>>> import numpy as np
>>> np.set_printoptions(suppress=True, linewidth=140)
>>> tidy = lambda a: np.round(a, 2) + 0
>>> data = np.load("w.npy")
>>> data
array([[ 1,  0,  0,  0,  0,  0],
       [-3, -3,  0,  0,  0,  0],
       [ 3,  0,  1,  0,  0,  0],
       [ 2, -1, -2,  3,  0,  0],
       [-2,  2, -1,  1,  2,  0],
       [ 0,  1,  0,  3,  3,  1]])
>>> rng = np.random.default_rng(7825)
>>> lab = rng.permutation(6)
>>> Y = data[:, lab] * rng.choice([-1, 1], 6)
>>> Y
array([[ 1,  0,  0,  0,  0,  0],
       [-3,  0,  0,  0,  0,  3],
       [ 3,  1,  0,  0,  0,  0],
       [ 2, -2, -3,  0,  0,  1],
       [-2, -1, -1,  0,  2, -2],
       [ 0,  0, -3, -1,  3, -1]])
>>> left, _, Vh = np.linalg.svd(data.T @ Y)
>>> lab
array([0, 2, 3, 5, 4, 1])
>>> tidy(np.linalg.lstsq(data, Y)[0])
array([[ 1.,  0.,  0.,  0.,  0.,  0.],
       [ 0.,  0.,  0.,  0.,  0., -1.],
       [ 0.,  1.,  0.,  0.,  0.,  0.],
       [ 0.,  0., -1.,  0.,  0.,  0.],
       [ 0.,  0.,  0.,  0.,  1.,  0.],
       [ 0.,  0.,  0., -1.,  0.,  0.]])
>>> tidy(left @ Vh)
array([[ 1.,  0.,  0.,  0.,  0.,  0.],
       [ 0.,  0.,  0.,  0.,  0., -1.],
       [ 0.,  1.,  0.,  0.,  0.,  0.],
       [ 0.,  0., -1.,  0.,  0.,  0.],
       [ 0.,  0.,  0.,  0.,  1.,  0.],
       [ 0.,  0.,  0., -1.,  0.,  0.]])
>>> Y = data / np.linalg.norm(data, axis=1, keepdims=True)
>>> C2 = Y @ Y.T
>>> tidy(np.linalg.norm(Y, axis=1))
array([1., 1., 1., 1., 1., 1.])
>>> np.argwhere(np.triu(np.abs(C2) > 0.95, 1))
array([], shape=(0, 2), dtype=int64)
>>> (np.abs(C2) > 0.9).astype(int)
array([[1, 0, 1, 0, 0, 0],
       [0, 1, 0, 0, 0, 0],
       [1, 0, 1, 0, 0, 0],
       [0, 0, 0, 1, 0, 0],
       [0, 0, 0, 0, 1, 0],
       [0, 0, 0, 0, 0, 1]])
>>> tidy(C2)
array([[ 1.  , -0.71,  0.95,  0.47, -0.53,  0.  ],
       [-0.71,  1.  , -0.67, -0.17,  0.  , -0.16],
       [ 0.95, -0.67,  1.  ,  0.3 , -0.59,  0.  ],
       [ 0.47, -0.17,  0.3 ,  1.  , -0.06,  0.42],
       [-0.53,  0.  , -0.59, -0.06,  1.  ,  0.66],
       [ 0.  , -0.16,  0.  ,  0.42,  0.66,  1.  ]])
